$ ipython --no-banner

In [1]: import numpy as np

In [2]: np.set_printoptions(precision=2, suppress=True, linewidth=100, legacy="1.25")

In [3]: def rd(a):
   ...:     return np.round(a, 2) + 0
   ...: 

In [4]: m1 = np.load("m.npy")

In [5]: print(m1)
[[ -0.2   1.1  -0.1  -0.3   0.9]
 [  0.    1.2  -1.9  -0.8  -0.7]
 [  0.7   1.4  -0.5   0.8   0.5]
 [  0.2  -1.4  -0.4   0.1   0.4]
 [  0.    0.1   2.6   0.3  -0.7]
 [ -1.6   1.2  -0.5   0.6   0.5]
 [  1.1   2.1  -1.1   0.5  -0.4]
 [ 11.  -16.    2.   -9.  -23. ]
 [  0.3  -0.4  -0.2  -0.7   0.3]
 [ -0.9  -0.7  -2.4  -0.1   0.2]
 [  0.3  -0.6   0.1  -1.8   1.4]
 [  0.4   0.6   0.5   0.5  -0.7]]

In [6]: dist = np.linalg.norm(m1[:, None] - m1[None], axis=-1)

In [7]: print(np.linalg.matrix_rank(dist ** 2))
7

In [8]: print(np.unravel_index(dist.round(6).argmax(), dist.shape))
(5, 7)

In [9]: print(dist[11].round(6).argsort(kind="stable")[:4])
[11  2  8  0]

In [10]: print(rd(np.linalg.norm(m1 - m1.mean(axis=0), axis=1)))
[ 3.6   3.11  3.68  2.53  3.47  4.29  3.72 29.15  2.24  3.59  3.41  2.46]

In [11]: print((dist + 1e9 * np.eye(12)).round(6).argmin(axis=1))
[ 2  6  6  8 11  0  2  4  3  3  8  2]

In [12]: print(dist.mean(axis=1).argmax())
7

In [13]: print(dist.shape)
(12, 12)

In [14]: print(np.flatnonzero(dist[11] < dist.mean() / 2))
[ 0  1  2  3  4  5  6  8 10 11]

In [15]: print(rd(dist[11]))
[ 2.04  2.82  1.81  2.49  2.2   2.61  2.32 31.27  1.98  3.6   3.36  0.  ]

In [16]: P = m1 @ np.linalg.solve(m1.T @ m1, m1.T)

In [17]: print(rd(np.trace(P)))
5.0

In [18]: print(rd(P @ m1[:, 2]))
[-0.1 -1.9 -0.5 -0.4  2.6 -0.5 -1.1  2.  -0.2 -2.4  0.1  0.5]

In [19]: print(rd(np.linalg.eigvalsh(P)))
[0. 0. 0. 0. 0. 0. 0. 1. 1. 1. 1. 1.]

In [20]: sv = 5 * 0.7 ** np.arange(5)

In [21]: O, _ = np.linalg.qr(np.array([[-0.8, -1.2, -2.1, -1.2, 0.6],
    ...:     [0.6, 0.2, -0.4, 0.9, 0.2],
    ...:     [-0.6, 1.1, -1.8, 0.3, 1.6],
    ...:     [-0.6, -0.1, -0.1, 0.9, 2.0],
    ...:     [0.1, -1.6, 0.0, 0.2, 0.2]]))

In [22]: rng = np.random.default_rng(91434)

In [23]: feats = rng.normal(size=(25, 5)) * sv @ O

In [24]: print(rd(feats))
[[-0.89 -3.4  -1.94 -1.73 -2.51]
 [-5.84 -2.51 -2.58  3.02 -1.13]
 [-1.68 -0.07 -3.57  1.33  0.29]
 [-1.6  -0.58 -5.96 -5.52 -3.56]
 [ 1.59  2.    3.1  -0.22  4.04]
 [ 0.39 -3.07  2.13  0.88  1.34]
 [-3.49 -4.06  4.11  2.33 -0.87]
 [ 3.09  2.82  2.6  -1.06  1.36]
 [ 2.66  1.96  2.86  0.81  4.33]
 [-2.92 -1.08  1.67  2.88  1.46]
 [ 3.67  3.95  6.05 -1.66  3.49]
 [-0.6  -0.04 -1.21  3.14 -3.16]
 [-4.55 -1.25 -1.31  0.55  0.59]
 [-1.02 -0.29  2.75  1.12  2.46]
 [-3.36 -2.3   1.89  0.36 -0.92]
 [-6.35 -3.49 -1.52  0.76  0.43]
 [-0.99  0.63 -0.61  0.87 -2.73]
 [ 0.41 -4.18 -3.7   0.41 -5.22]
 [ 8.13  5.43  6.63 -1.95  6.48]
 [-4.51 -0.17 -3.39  0.14 -1.1 ]
 [ 3.51  1.56 -7.96 -5.83 -3.35]
 [ 0.41 -4.09 -0.7   3.94 -1.38]
 [-2.96 -3.6  -0.93  1.77 -1.76]
 [-1.92  0.7   4.62  3.27  2.78]
 [ 5.25  3.6  10.5  -4.45  4.32]]

In [25]: cen = (feats - feats.mean(axis=0)) / feats.std(axis=0)

In [26]: print(rd(cen.std(axis=0)))
[1. 1. 1. 1. 1.]

In [27]: coef = np.linalg.lstsq(np.delete(cen, 1, axis=1), cen[:, 1])[0]

In [28]: print(np.abs(coef).argmax())
3

In [29]: sv = 10 * 0.2 ** np.arange(5)

In [30]: X = rng.normal(size=(31, 5)) * rng.permutation(sv)

In [31]: print(rd(X))
[[ -0.02  -0.02  -0.92  -0.8   -0.34]
 [ -0.04   0.01  -8.04  -2.03  -0.21]
 [  0.1    0.02  -2.2   -0.98   0.34]
 [ -0.02   0.     9.5   -2.76   0.31]
 [  0.02   0.03   3.14  -1.61  -0.11]
 [  0.09  -0.04  17.24   2.25   0.61]
 [  0.07  -0.01   5.96   0.88   0.51]
 [  0.15  -0.02  11.8    1.8    0.33]
 [ -0.12   0.    12.66  -3.51   0.23]
 [  0.02  -0.01  18.15  -0.57  -0.19]
 [  0.05   0.01   2.96  -0.47   0.28]
 [  0.1    0.02  -5.31  -1.61  -0.35]
 [  0.08   0.    10.18   2.21  -0.43]
 [  0.15  -0.01  -2.56   2.7    0.08]
 [  0.06  -0.02   5.     3.21   0.39]
 [  0.03   0.   -17.79  -1.37   0.  ]
 [  0.01  -0.04  10.48   0.3   -0.4 ]
 [ -0.06  -0.02   1.03   0.43   0.13]
 [ -0.14   0.01  10.02  -2.07   0.34]
 [ -0.13   0.    -0.15  -1.76   0.35]
 [ -0.12   0.02  -6.91   0.76   0.53]
 [ -0.04   0.01  11.54   0.68  -0.33]
 [ -0.08   0.02   6.88   0.94  -0.96]
 [ -0.02  -0.02   3.47  -0.94  -0.29]
 [ -0.05   0.    12.13  -2.4   -0.11]
 [ -0.03   0.02 -19.77  -1.45   0.  ]
 [  0.05   0.03 -11.8    2.87  -0.1 ]
 [ -0.2    0.02   2.82  -2.42   0.09]
 [ -0.02   0.    -2.25  -0.96  -0.24]
 [ -0.02  -0.01  -3.82  -0.08   0.38]
 [ -0.03   0.    14.66  -1.08  -0.49]]

In [32]: cen = X - X.mean(axis=0)

In [33]: U, sv, Vh = np.linalg.svd(cen, full_matrices=False)

In [34]: print(rd((sv ** 2).sum() ** 2 / (sv ** 4).sum()))
1.07

In [35]: print(np.abs(Vh[0]).argmax())
2

In [36]: print(np.searchsorted(np.cumsum(sv ** 2) / (sv ** 2).sum(), 0.9) + 1)
1

In [37]: print(np.abs(U[:, 0]).argmax())
25

In [38]: print(rd(sv ** 2 / (sv ** 2).sum()))
[0.96 0.03 0.   0.   0.  ]

In [39]: print((np.sign(U[:, 0]) == np.sign(U[0, 0])).astype(int))
[1 1 1 0 0 0 0 0 0 0 0 1 0 1 0 1 0 1 0 1 1 0 0 0 0 1 1 1 1 1 0]

In [40]: print(rd(cen.mean(axis=0)))
[0. 0. 0. 0. 0.]

In [41]: print(rd(np.linalg.norm(X[30] - X[26])))
26.76

In [42]: print(rd(np.linalg.norm(X) ** 2 / np.linalg.norm(X, 2) ** 2))
1.03

In [43]: print(rd(np.linalg.norm(X, 1)), rd(np.linalg.norm(X, np.inf)))
251.13 21.27

In [44]: print(rd(np.linalg.norm(X[30], 1)), rd(np.linalg.norm(X[30], np.inf)))
16.26 14.66

In [45]: print(rd(X[30] @ X[26]))
-176.06

In [46]: data = np.loadtxt("dump.csv", delimiter=",")

In [47]: print(data)
[[ -1.47   5.17 -12.31   4.26   9.79]
 [  5.45  -1.12  -3.43   5.09   6.11]
 [ -1.19   3.83 -10.47   4.72   8.36]
 [  6.04  -2.96  -6.32   0.86   4.98]
 [ -3.78   3.61   1.28   9.13  -2.62]
 [ -0.46   7.01 -11.     4.96  11.08]
 [ -2.36   1.47   0.     8.62  -3.6 ]
 [  6.93  -4.41  -4.44   4.09   6.4 ]
 [  6.41  -2.63  -4.49   3.96   6.  ]
 [  4.29  -3.37  -2.35   3.98   7.45]
 [  5.81  -3.6   -4.58   2.97   6.61]
 [ -1.93   3.62   0.36  10.53  -2.35]
 [  7.56  -2.82  -2.61   3.71   7.06]
 [ -2.94   3.57   0.59   9.09  -1.9 ]
 [ -1.11   0.91  -0.14  10.12  -2.41]
 [ -3.75   2.97   0.94   9.9   -2.44]
 [ -2.61   2.83   0.08   9.32  -2.9 ]
 [  7.18  -3.51  -4.08   4.45   7.47]
 [ -3.61   3.88   0.23  11.34  -2.25]]

In [48]: x0 = np.array([-4, 0, 4, -8, -1])

In [49]: print((data @ x0).argmax())
4

In [50]: M2 = np.array([[0, 1], [1, 0], [1, 2], [2, 0], [0, 0]])

In [51]: basis = np.array([[1, 3, 1], [1, 3, 3]])

In [52]: J = M2 @ basis

In [53]: print(J)
[[1 3 3]
 [1 3 1]
 [3 9 7]
 [2 6 2]
 [0 0 0]]

In [54]: P = feats @ np.linalg.solve(feats.T @ feats, feats.T)

In [55]: print(np.linalg.matrix_rank(np.eye(25) - P))
20

In [56]: print(rd(P @ feats[:, 4]))
[-2.51 -1.13  0.29 -3.56  4.04  1.34 -0.87  1.36  4.33  1.46  3.49 -3.16  0.59  2.46 -0.92  0.43
 -2.73 -5.22  6.48 -1.1  -3.35 -1.38 -1.76  2.78  4.32]

In [57]: print(rd(np.diag(P)))
[0.17 0.13 0.13 0.33 0.1  0.23 0.27 0.06 0.15 0.08 0.14 0.29 0.13 0.06 0.14 0.27 0.2  0.28 0.3
 0.15 0.37 0.32 0.08 0.15 0.5 ]

In [58]: print(np.allclose(P @ P, P))
True

In [59]: print(rd(np.trace(P)))
5.0

In [60]: print(rd(np.linalg.eigvalsh(P)))
[0. 0. 0. 0. 0. 0. 0. 0. 0. 0. 0. 0. 0. 0. 0. 0. 0. 0. 0. 0. 1. 1. 1. 1. 1.]

In [61]: blk = np.stack([J, -2 * J, J[::-1]])

In [62]: print(np.linalg.matrix_rank(blk))
[2 2 2]

In [63]: print(np.linalg.matrix_rank(blk.reshape(3, -1)))
2

In [64]: print(blk.sum(axis=0))
[[-1 -3 -3]
 [ 1  3  1]
 [ 0  0  0]
 [-1 -3 -1]
 [ 1  3  3]]

In [65]: print(rd(J @ np.linalg.pinv(J) @ J))
[[1. 3. 3.]
 [1. 3. 1.]
 [3. 9. 7.]
 [2. 6. 2.]
 [0. 0. 0.]]

In [66]: print(rd(np.trace(np.linalg.pinv(J) @ J)))
2.0

In [67]: print(np.unique(J.round(6), axis=0).shape)
(5, 3)

In [68]: print(np.abs(np.diag(np.linalg.qr(J)[1])) > 1e-9)
[ True False  True]

In [69]: print(np.linalg.lstsq(J[:-1].T, J[-1])[2])
2

In [70]: print([round(float(x), 2) for x in np.linalg.svd(J, compute_uv=False)[:3]])
[14.42, 2.24, 0.0]

In [71]: print(rd(np.linalg.norm(J, 2) / np.linalg.norm(J)))
0.99

In [72]: print(np.linalg.cond(J) > 100)
True

In [73]: rk = np.linalg.matrix_rank(J)

In [74]: print(rk)
2

In [75]: N = np.linalg.svd(J)[2][rk:].T

In [76]: print(np.allclose(J @ N, 0))
True

In [77]: print(np.linalg.matrix_rank(J.T @ J), np.linalg.matrix_rank(J @ J.T))
2 2

In [78]: print([int(np.linalg.matrix_rank(J[:i])) for i in range(1, len(J) + 1)])
[1, 2, 2, 2, 2]

In [79]: print(rd(N @ N.T))
[[ 0.9 -0.3  0. ]
 [-0.3  0.1  0. ]
 [ 0.   0.   0. ]]

In [80]: print(rd(N[:, 0] / N[np.abs(N[:, 0]).round(6).argmax(), 0]))
[ 1.   -0.33  0.  ]

In [81]: print(rd(J @ N))
[[0.]
 [0.]
 [0.]
 [0.]
 [0.]]

In [82]: F = np.load("arr.npy")

In [83]: print(F)
[[  1.09   5.98   6.97  11.96  14.  ]
 [-10.87  -7.92  -3.95   7.03  -2.93]
 [-12.02 -13.07 -12.97  -4.03 -13.01]
 [ -8.01 -12.96 -13.96  -6.96 -14.01]
 [ -7.02 -11.02 -12.99  -2.01  -6.89]]

In [84]: P = np.triu(np.array([[0, 1, 1, 1, -1],
    ...:     [-1, -1, 1, -2, -1],
    ...:     [1, -1, 2, 0, 0],
    ...:     [-2, 1, -1, -2, -1],
    ...:     [-1, -1, 2, -1, 1]]), 1) + np.eye(5)

In [85]: M2 = P @ F @ np.linalg.inv(P)

In [86]: print(rd(np.poly(M2)))
[    1.      33.65   498.77 -3107.93 -2201.65   243.02]
